$ python3 -q
>>> import numpy as np
>>> import numpy.linalg as la
>>> np.set_printoptions(suppress=True, linewidth=200)
>>> K = np.loadtxt("block9.csv", delimiter=",")
>>> K
array([[-0.3 ,  4.48,  1.1 , -0.7 ,  0.9 ],
       [ 0.  ,  4.03, -0.5 ,  1.4 ,  0.8 ],
       [-1.2 ,  4.  ,  1.2 ,  0.8 ,  0.8 ],
       [-1.1 ,  1.98,  0.7 , -1.  ,  0.4 ],
       [-1.2 ,  3.48,  0.6 , -0.6 ,  0.7 ],
       [ 0.3 , -7.47, -0.9 ,  1.4 , -1.5 ],
       [-1.5 , -3.03,  0.  , -0.8 , -0.6 ],
       [ 2.  ,  0.51,  0.6 , -0.6 ,  0.1 ],
       [ 0.5 ,  0.  , -1.7 ,  0.6 ,  0.  ],
       [ 0.1 , -1.51, -0.1 ,  0.5 , -0.3 ],
       [ 0.2 ,  0.01, -1.3 , -0.2 ,  0.  ],
       [-0.7 ,  1.5 ,  1.2 ,  1.6 ,  0.3 ],
       [ 0.5 ,  5.49,  0.3 , -0.1 ,  1.1 ],
       [-1.5 ,  5.5 ,  1.6 ,  0.  ,  1.1 ],
       [ 1.  ,  4.99, -0.1 ,  1.9 ,  1.  ],
       [ 0.1 ,  8.52,  1.2 , -0.1 ,  1.7 ],
       [ 1.1 ,  4.  ,  0.8 ,  0.9 ,  0.8 ],
       [ 0.5 , -6.51, -1.1 ,  0.2 , -1.3 ],
       [-0.4 , -3.46,  0.2 ,  0.5 , -0.7 ],
       [ 0.9 ,  7.53, -1.1 , -2.7 ,  1.5 ],
       [-0.2 , -2.52,  0.1 ,  0.2 , -0.5 ],
       [-0.3 , 10.5 , -0.2 ,  0.1 ,  2.1 ],
       [-1.5 , -3.98,  1.8 , -0.7 , -0.8 ],
       [-0.7 ,  9.5 , -0.3 ,  1.1 ,  1.9 ],
       [ 1.8 , -2.5 , -1.1 ,  0.6 , -0.5 ],
       [-0.1 ,  9.5 , -0.2 , -1.5 ,  1.9 ],
       [-0.7 , -1.49, -0.2 , -0.9 , -0.3 ],
       [-0.2 ,  1.49,  1.4 , -0.4 ,  0.3 ],
       [-1.  , 10.  , -1.1 , -1.4 ,  2.  ],
       [-1.1 , -0.96, -0.4 ,  0.  , -0.2 ]])
>>> # column 1 dominates
>>> Xc = K - K.mean(axis=0)
>>> left, sv, Vh = la.svd(Xc, full_matrices=False)
>>> np.searchsorted(np.cumsum(sv ** 2) / (sv ** 2).sum(), 0.9) + 1
np.int64(1)
>>> np.round((sv ** 2).sum() ** 2 / (sv ** 4).sum(), 2)
np.float64(1.22)
>>> np.abs(Vh[0]).argmax()
np.int64(1)
>>> sv.round(2)
array([27.27,  5.98,  5.37,  3.83,  0.02])
>>> np.round(Vh[0] * np.sign(Vh[0, np.abs(Vh[0]).argmax()]), 2)
array([-0.01,  0.98,  0.02, -0.05,  0.2 ])
>>> other = np.array([[2, 2, 1], [2, 1, 1], [0, 2, 0], [2, 2, 1], [2, 2, 2]])
>>> np.round(np.einsum("ij->j", K), 2)
array([-4.7 , 63.58,  2.5 ,  0.1 , 12.7 ])
>>> other = K / np.sqrt((K ** 2).mean(axis=1, keepdims=True))
>>> la.matrix_rank(other) == la.matrix_rank(K)
np.True_
>>> other[23].round(2)
array([-0.16,  2.17, -0.07,  0.25,  0.43])
>>> lab = K[:, 0] > np.median(K[:, 0])
>>> f = K[lab].mean(axis=0) - K[~lab].mean(axis=0)
>>> f.round(2)
array([ 1.49, -0.41, -0.85,  0.3 , -0.08])
>>> lab.astype(int)
array([0, 1, 0, 0, 0, 1, 0, 1, 1, 1, 1, 0, 1, 0, 1, 1, 1, 1, 0, 1, 0, 0, 0, 0, 1, 1, 0, 0, 0, 0])
>>> np.argsort(-np.abs(f).round(6), kind="stable")
array([0, 2, 1, 3, 4])
>>> data = np.array([[0, 9, 5, 7, 6, 4, 6, 8],
...     [8, 0, 9, 5, 7, 6, 4, 6],
...     [6, 8, 0, 9, 5, 7, 6, 4],
...     [4, 6, 8, 0, 9, 5, 7, 6],
...     [6, 4, 6, 8, 0, 9, 5, 7],
...     [7, 6, 4, 6, 8, 0, 9, 5],
...     [5, 7, 6, 4, 6, 8, 0, 9],
...     [9, 5, 7, 6, 4, 6, 8, 0]])
>>> data
array([[0, 9, 5, 7, 6, 4, 6, 8],
       [8, 0, 9, 5, 7, 6, 4, 6],
       [6, 8, 0, 9, 5, 7, 6, 4],
       [4, 6, 8, 0, 9, 5, 7, 6],
       [6, 4, 6, 8, 0, 9, 5, 7],
       [7, 6, 4, 6, 8, 0, 9, 5],
       [5, 7, 6, 4, 6, 8, 0, 9],
       [9, 5, 7, 6, 4, 6, 8, 0]])
>>> other = la.inv(data)
>>> np.round(la.cond(data), 2)
np.float64(17.74)
>>> np.round(la.slogdet(data)[0], 2)
np.float64(-1.0)
>>> round(float(la.det(data) * la.det(other)), 2)
1.0
>>> (np.abs(other) > 1e-9).astype(int)
array([[1, 1, 1, 1, 1, 1, 1, 1],
       [1, 1, 1, 1, 1, 1, 1, 1],
       [1, 1, 1, 1, 1, 1, 1, 1],
       [1, 1, 1, 1, 1, 1, 1, 1],
       [1, 1, 1, 1, 1, 1, 1, 1],
       [1, 1, 1, 1, 1, 1, 1, 1],
       [1, 1, 1, 1, 1, 1, 1, 1],
       [1, 1, 1, 1, 1, 1, 1, 1]])
>>> f = np.array([1, 8, 9, 0, 3, 8, 8, 8])
>>> other = data + np.outer(f, np.eye(8)[6])
>>> round(float(la.det(other) / la.det(data)), 2), np.round(1 + la.solve(data, f)[6], 2)
(-0.04, np.float64(-0.04))
>>> la.matrix_rank(la.inv(other) - la.inv(data), tol=1e-8)
np.int64(1)
>>> other
array([[ 0.,  9.,  5.,  7.,  6.,  4.,  7.,  8.],
       [ 8.,  0.,  9.,  5.,  7.,  6., 12.,  6.],
       [ 6.,  8.,  0.,  9.,  5.,  7., 15.,  4.],
       [ 4.,  6.,  8.,  0.,  9.,  5.,  7.,  6.],
       [ 6.,  4.,  6.,  8.,  0.,  9.,  8.,  7.],
       [ 7.,  6.,  4.,  6.,  8.,  0., 17.,  5.],
       [ 5.,  7.,  6.,  4.,  6.,  8.,  8.,  9.],
       [ 9.,  5.,  7.,  6.,  4.,  6., 16.,  0.]])
>>> (data - data.T) / 2
array([[ 0. ,  0.5, -0.5,  1.5,  0. , -1.5,  0.5, -0.5],
       [-0.5,  0. ,  0.5, -0.5,  1.5,  0. , -1.5,  0.5],
       [ 0.5, -0.5,  0. ,  0.5, -0.5,  1.5,  0. , -1.5],
       [-1.5,  0.5, -0.5,  0. ,  0.5, -0.5,  1.5,  0. ],
       [ 0. , -1.5,  0.5, -0.5,  0. ,  0.5, -0.5,  1.5],
       [ 1.5,  0. , -1.5,  0.5, -0.5,  0. ,  0.5, -0.5],
       [-0.5,  1.5,  0. , -1.5,  0.5, -0.5,  0. ,  0.5],
       [ 0.5, -0.5,  1.5,  0. , -1.5,  0.5, -0.5,  0. ]])
>>> la.matrix_power(data, 3)
array([[11055, 11839, 10956, 11685, 11361, 11204, 11525, 11500],
       [11500, 11055, 11839, 10956, 11685, 11361, 11204, 11525],
       [11525, 11500, 11055, 11839, 10956, 11685, 11361, 11204],
       [11204, 11525, 11500, 11055, 11839, 10956, 11685, 11361],
       [11361, 11204, 11525, 11500, 11055, 11839, 10956, 11685],
       [11685, 11361, 11204, 11525, 11500, 11055, 11839, 10956],
       [10956, 11685, 11361, 11204, 11525, 11500, 11055, 11839],
       [11839, 10956, 11685, 11361, 11204, 11525, 11500, 11055]])
>>> (data + data.T) / 2
array([[0. , 8.5, 5.5, 5.5, 6. , 5.5, 5.5, 8.5],
       [8.5, 0. , 8.5, 5.5, 5.5, 6. , 5.5, 5.5],
       [5.5, 8.5, 0. , 8.5, 5.5, 5.5, 6. , 5.5],
       [5.5, 5.5, 8.5, 0. , 8.5, 5.5, 5.5, 6. ],
       [6. , 5.5, 5.5, 8.5, 0. , 8.5, 5.5, 5.5],
       [5.5, 6. , 5.5, 5.5, 8.5, 0. , 8.5, 5.5],
       [5.5, 5.5, 6. , 5.5, 5.5, 8.5, 0. , 8.5],
       [8.5, 5.5, 5.5, 6. , 5.5, 5.5, 8.5, 0. ]])
>>> arr = np.loadtxt("x.csv", delimiter=",")
>>> arr
array([[ 0., -6.,  0.,  0.],
       [-6., -4.,  0.,  0.],
       [ 0.,  9.,  0.,  9.],
       [ 9.,  6.,  9.,  6.]])
>>> np.round(la.eigvals(arr), 2)
array([12.49,  4.32, -8.32, -6.49])
>>> np.einsum("ii->", arr)
np.float64(2.0)
>>> t3 = np.stack([K, 5 * K, K[::-1]])
>>> (t3 @ K.T).shape
(3, 30, 30)
>>> t3.shape
(3, 30, 5)
>>> la.matrix_rank(t3.reshape(3, -1))
np.int64(2)
>>> np.round(la.norm(t3, axis=(1, 2)), 2)
array([ 31.04, 155.22,  31.04])
>>> la.matrix_rank(t3)
array([5, 5, 5])
>>> rng = np.random.default_rng(7447)
>>> lab = rng.permutation(4)
>>> lab
array([1, 0, 2, 3])
>>> other = arr[lab][:, lab]
>>> np.trace(other)
np.float64(2.0)
>>> np.diag(other)
array([-4.,  0.,  0.,  6.])
>>> np.round(la.det(other), 2), round(la.det(arr[lab]), 2)
(np.float64(2916.0), np.float64(-2916.0))
>>> np.round(np.sort(np.abs(la.eigvals(other))), 2)
array([ 4.32,  6.49,  8.32, 12.49])
>>> np.allclose(other, arr)
False
>>> (arr + arr.T) / 2
array([[ 0. , -6. ,  0. ,  4.5],
       [-6. , -4. ,  4.5,  3. ],
       [ 0. ,  4.5,  0. ,  9. ],
       [ 4.5,  3. ,  9. ,  6. ]])
>>> np.allclose(arr, arr.T)
False
>>> round(np.abs(la.eigvals(arr)).max(), 2)
np.float64(12.49)
>>> np.allclose(arr @ arr.T, arr.T @ arr)
False
>>> X = np.load("test9.npy")
>>> X
array([[13,  9,  6],
       [ 6,  2,  0],
       [ 7,  7,  6],
       [12, 11,  9],
       [10,  8,  6]])
>>> other = X / np.sqrt((X ** 2).mean(axis=1, keepdims=True))
>>> la.matrix_rank(X - X.mean(axis=1, keepdims=True))
np.int64(2)
>>> other[3].round(2)
array([1.12, 1.02, 0.84])
>>> E = np.load("data.npy")
>>> E
array([[ 0,  6, -3,  1,  0, -1],
       [-6,  0,  0,  1,  1, -2],
       [ 3,  0,  0,  3,  2,  0],
       [-1, -1, -3,  0,  1,  2],
       [ 0, -1, -2, -1,  0, -2],
       [ 1,  2,  0, -2,  2,  0]])
>>> # antisymmetric, zero diagonal
>>> th = np.radians(30)
>>> r_ = np.eye(6)
>>> r_[3, 3] = r_[0, 0] = np.cos(th)
>>> r_[3, 0], r_[0, 3] = -np.sin(th), np.sin(th)
>>> r_.round(2)
array([[ 0.87,  0.  ,  0.  ,  0.5 ,  0.  ,  0.  ],
       [ 0.  ,  1.  ,  0.  ,  0.  ,  0.  ,  0.  ],
       [ 0.  ,  0.  ,  1.  ,  0.  ,  0.  ,  0.  ],
       [-0.5 ,  0.  ,  0.  ,  0.87,  0.  ,  0.  ],
       [ 0.  ,  0.  ,  0.  ,  0.  ,  1.  ,  0.  ],
       [ 0.  ,  0.  ,  0.  ,  0.  ,  0.  ,  1.  ]])
>>> other = E @ r_.T
>>> other.round(2)
array([[ 0.5 ,  6.  , -3.  ,  0.87,  0.  , -1.  ],
       [-4.7 ,  0.  ,  0.  ,  3.87,  1.  , -2.  ],
       [ 4.1 ,  0.  ,  0.  ,  1.1 ,  2.  ,  0.  ],
       [-0.87, -1.  , -3.  ,  0.5 ,  1.  ,  2.  ],
       [-0.5 , -1.  , -2.  , -0.87,  0.  , -2.  ],
       [-0.13,  2.  ,  0.  , -2.23,  2.  ,  0.  ]])
>>> np.round(np.abs(other - E).max(axis=0), 2)
array([1.3 , 0.  , 0.  , 2.87, 0.  , 0.  ])
>>> np.allclose(la.norm(E, axis=1), la.norm(other, axis=1))
True
>>> np.round(la.det(r_), 2), round(np.trace(r_), 2)
(np.float64(1.0), np.float64(5.73))
>>> np.allclose(E @ E.T, other @ other.T)
True
>>> W = np.array([[-2, -2, -2, 1, -1],
...     [0, -2, -2, -1, -2],
...     [1, 2, 2, 2, 2],
...     [2, 0, 0, 0, 0],
...     [0, 0, 0, 0, 1],
...     [-2, 0, -1, -2, -1]])
>>> b = np.array([2, 3, 2, -2, 1])
>>> hid = np.maximum(other @ W + b, 0)
>>> la.matrix_rank(hid)
np.int64(5)
>>> hid.round(2)
array([[ 1.73,  0.  ,  0.  ,  0.  ,  0.  ],
       [23.12, 12.39, 13.39,  0.  ,  8.7 ],
       [ 0.  ,  0.  ,  0.  ,  2.1 ,  0.  ],
       [ 0.  ,  0.73,  0.  ,  0.  ,  0.  ],
       [ 3.27,  2.  ,  3.  ,  0.  ,  1.5 ],
       [ 0.  ,  0.  ,  0.  ,  0.  ,  0.  ]])
>>> np.round((hid > 0).mean(axis=0), 2)
array([0.5 , 0.5 , 0.33, 0.17, 0.33])
>>> C = np.array([[2, 1], [0, 2], [2, 1], [2, 0], [3, 1]])
>>> (hid @ C).round(6).argmax(axis=1)
array([0, 0, 0, 1, 0, 0])
>>> W @ C
array([[ -9,  -9],
       [-12,  -8],
       [ 16,   9],
       [  4,   2],
       [  3,   1],
       [-13,  -4]])
>>> np.round(hid @ C, 2)
array([[ 3.46,  1.73],
       [99.12, 70.  ],
       [ 4.2 ,  0.  ],
       [ 0.  ,  1.46],
       [17.04, 11.77],
       [ 0.  ,  0.  ]])
